>>> import numpy as np
>>> np.set_printoptions(precision=2, suppress=True, linewidth=120)
>>> W0 = 4 * np.eye(4) + np.ones((4, 4))
>>> W0
array([[5., 1., 1., 1.],
       [1., 5., 1., 1.],
       [1., 1., 5., 1.],
       [1., 1., 1., 5.]])
>>> evals, evecs = np.linalg.eig(W0)
>>> round(np.prod(evals), 2)
np.float64(512.0)
>>> np.round(W0 @ evecs[:, 0] - evals[0] * evecs[:, 0], 2) + 0
array([0., 0., 0., 0.])
>>> evals
array([4., 8., 4., 4.])
>>> np.sort(np.linalg.eigvals(W0.T))
array([4., 4., 4., 8.])
>>> cent = np.array([[0.4, 1.6, -0.4], [0.6, 1.1, -0.1]])
>>> rng = np.random.default_rng(552153)
>>> arr = np.array([[7, 3],
...     [2, 0],
...     [4, 7],
...     [4, 3],
...     [8, 1],
...     [1, 2],
...     [2, 7],
...     [8, 2],
...     [5, 4],
...     [5, 7],
...     [1, 5],
...     [2, 8],
...     [2, 5],
...     [4, 3],
...     [9, 3],
...     [2, 1]]) @ cent + 0.1 * rng.normal(size=(16, 3))
>>> arr
array([[ 4.47, 14.52, -3.35],
       [ 0.85,  3.3 , -0.87],
       [ 5.68, 14.01, -2.39],
       [ 3.37,  9.63, -1.74],
       [ 3.83, 13.98, -3.26],
       [ 1.65,  3.76, -0.58],
       [ 5.03, 11.08, -1.5 ],
       [ 4.41, 15.02, -3.43],
       [ 4.33, 12.43, -2.42],
       [ 6.39, 15.69, -2.81],
       [ 3.47,  7.25, -0.75],
       [ 5.64, 11.99, -1.57],
       [ 3.76,  8.84, -1.36],
       [ 3.3 ,  9.66, -1.89],
       [ 5.38, 17.8 , -3.58],
       [ 1.48,  4.31, -0.84]])
>>> left, sig = np.linalg.svd(arr)
Traceback (most recent call last):
  File "<python-input-13>", line 1, in <module>
    left, sig = np.linalg.svd(arr)
    ^^^^^^^^^
ValueError: too many values to unpack (expected 2)
>>> left, sig, Vt = np.linalg.svd(arr, full_matrices=False)
>>> np.round(Vt @ Vt.T, 2) + 0
array([[1., 0., 0.],
       [0., 1., 0.],
       [0., 0., 1.]])
>>> np.round(left.T @ left, 2) + 0
array([[1., 0., 0.],
       [0., 1., 0.],
       [0., 0., 1.]])
>>> sig / sig[0]
array([1.  , 0.07, 0.01])
>>> round(float(np.linalg.norm(arr[7] - arr[9])), 2)
2.18
>>> np.round(np.linalg.norm(arr, 2), 2)
np.float64(50.29)
>>> np.linalg.norm(arr, axis=1).argmax()
np.int64(14)
>>> round(arr[7] @ arr[9], 2)
np.float64(273.47)
>>> out = np.array([[1, 0], [1, 0], [1, 0]])
>>> np.einsum("ij->j", arr)
array([ 63.05, 173.26, -32.33])
>>> Ac = arr - arr.mean(axis=0)
>>> left, sig, Vt = np.linalg.svd(Ac, full_matrices=False)
>>> Vt[0] * np.sign(Vt[0, np.abs(Vt[0]).argmax()])
array([ 0.3 ,  0.93, -0.2 ])
>>> np.round(sig ** 2 / (sig ** 2).sum(), 2) + 0
array([0.97, 0.03, 0.  ])
>>> np.abs(left[:, 0]).argmax()
np.int64(1)
>>> np.searchsorted(np.cumsum(sig ** 2) / (sig ** 2).sum(), 0.9) + 1
np.int64(1)
>>> np.round((sig ** 2).sum() ** 2 / (sig ** 4).sum(), 2)
np.float64(1.06)
>>> np.linalg.matrix_rank(Ac)
np.int64(3)
>>> np.round(Ac.mean(axis=0), 2) + 0
array([0., 0., 0.])
>>> A = np.loadtxt("x.csv", delimiter=",")
>>> A
array([[ 1., -2.,  4.],
       [ 1., -1.,  1.],
       [ 1.,  0.,  0.],
       [ 1.,  1.,  1.],
       [ 1.,  2.,  4.]])
>>> u, r1 = A[4], A[1]
>>> u @ u
np.float64(21.0)
>>> p = (u @ r1) / (u @ u) * u
>>> p
array([0.14, 0.29, 0.57])
>>> vec = np.array([-1, 1, -1])
>>> np.einsum("ij,j->i", A, vec)
array([-7., -3., -1., -1., -3.])
>>> np.linalg.norm(A @ vec) <= np.linalg.norm(A, 2) * np.linalg.norm(vec) + 1e-9
np.True_
>>> A @ vec
array([-7., -3., -1., -1., -3.])
>>> (A @ vec).argmax()
np.int64(2)
>>> t3 = np.stack([A, -2 * A, A[::-1]])
>>> (t3 @ A.T).shape
(3, 5, 5)
>>> t3.shape
(3, 5, 3)
>>> np.linalg.matrix_rank(t3)
array([3, 3, 3])
>>> t3.sum(axis=0)
array([[ 0.,  4.,  0.],
       [ 0.,  2.,  0.],
       [ 0.,  0.,  0.],
       [ 0., -2.,  0.],
       [ 0., -4.,  0.]])
>>> out = np.c_[A[:, :2] @ np.array([[-3, -3], [1, 0]]), np.array([-1, -2, 0, -2, 0])]
>>> out
array([[-5., -3., -1.],
       [-4., -3., -2.],
       [-3., -3.,  0.],
       [-2., -3., -2.],
       [-1., -3.,  0.]])
>>> np.linalg.matrix_rank(np.c_[A, out])
np.int64(4)
>>> np.linalg.matrix_rank(out)
np.int64(3)
>>> out = np.array([[3, -1, 1], [-1, 3, 2]])
>>> cent = np.kron(out, A)
>>> round(np.linalg.norm(cent, 2), 2), np.round(np.linalg.norm(out, 2) * np.linalg.norm(A, 2), 2)
(np.float64(24.95), np.float64(24.95))
>>> m1 = np.load("dump.npy")
>>> m1
array([[ 3,  4],
       [ 5,  6],
       [ 7,  8],
       [ 9, 10],
       [11, 12]])
>>> np.linalg.norm(m1, axis=1)
array([ 5.  ,  7.81, 10.63, 13.45, 16.28])
>>> round(np.linalg.norm(m1) ** 2 / np.linalg.norm(m1, 2) ** 2, 2)
np.float64(1.0)
>>> vec = np.array([1, 2])
>>> h = np.maximum(m1 @ vec, 0)
>>> h
array([11, 17, 23, 29, 35])
>>> np.flatnonzero(h > 1e-9)
array([0, 1, 2, 3, 4])
>>> np.maximum(m1 @ vec, 0) - np.maximum(-m1 @ vec, 0)
array([11, 17, 23, 29, 35])
>>> np.maximum(m1 @ (3 * vec), 0)
array([ 33,  51,  69,  87, 105])
>>> np.tanh(m1 @ vec)
array([1., 1., 1., 1., 1.])
>>> m1 * (h > 1e-9)[:, None]
array([[ 3,  4],
       [ 5,  6],
       [ 7,  8],
       [ 9, 10],
       [11, 12]])
>>> data = np.loadtxt("case3.csv", delimiter=",")
>>> data
array([[ -2.,  -2.,  -2.,  -2.,  -2.],
       [ -2.,  -4.,  -4.,  -4.,  -4.],
       [ -2.,  -4.,  -6.,  -6.,  -6.],
       [ -2.,  -4.,  -6.,  -8.,  -8.],
       [ -2.,  -4.,  -6.,  -8., -10.]])
>>> out = np.array([[5, -5], [-3, -2], [-1, 0], [-1, -5], [-5, -1]])
>>> np.einsum("ij,ij->i", data, data)
array([ 20.,  68., 128., 184., 220.])
>>> np.linalg.matrix_rank(np.vstack([data, out.T]))
np.int64(5)
>>> data @ out
array([[10., 26.],
       [30., 42.],
       [44., 54.],
       [56., 66.],
       [66., 68.]])
>>> np.linalg.matrix_rank(data @ out)
np.int64(2)
>>> np.einsum("ik,kj->ji", data, out)
array([[10., 30., 44., 56., 66.],
       [26., 42., 54., 66., 68.]])
>>> evals, evecs = np.linalg.eigh(data)
>>> vec = np.array([6, 7, -9, -8, -7])
>>> np.linalg.eigvalsh(data[1:, 1:])
array([-24.01,  -2.48,  -0.93,  -0.58])
>>> vec @ data @ vec
np.float64(-2520.0)
>>> evecs * np.abs(evals) @ evecs.T
array([[ 2.,  2.,  2.,  2.,  2.],
       [ 2.,  4.,  4.,  4.,  4.],
       [ 2.,  4.,  6.,  6.,  6.],
       [ 2.,  4.,  6.,  8.,  8.],
       [ 2.,  4.,  6.,  8., 10.]])
>>> feats = np.load("layer4.npy")
>>> feats
array([[18., -4., 12.],
       [-4.,  3., -3.],
       [12., -3., 11.]])
>>> vec = np.array([1, 1, 2])
>>> y = feats @ vec
>>> coef, lr = np.zeros(3), 1 / np.linalg.norm(feats, 2) ** 2
>>> for i in range(3):
...     coef -= lr * feats.T @ (feats @ coef - y)
...     if i % 1 == 0: print(i, round(np.linalg.norm(feats @ coef - y), 2))
... 
0 3.38
1 3.36
2 3.35
>>> round(float(np.linalg.cond(feats)), 2)
14.0
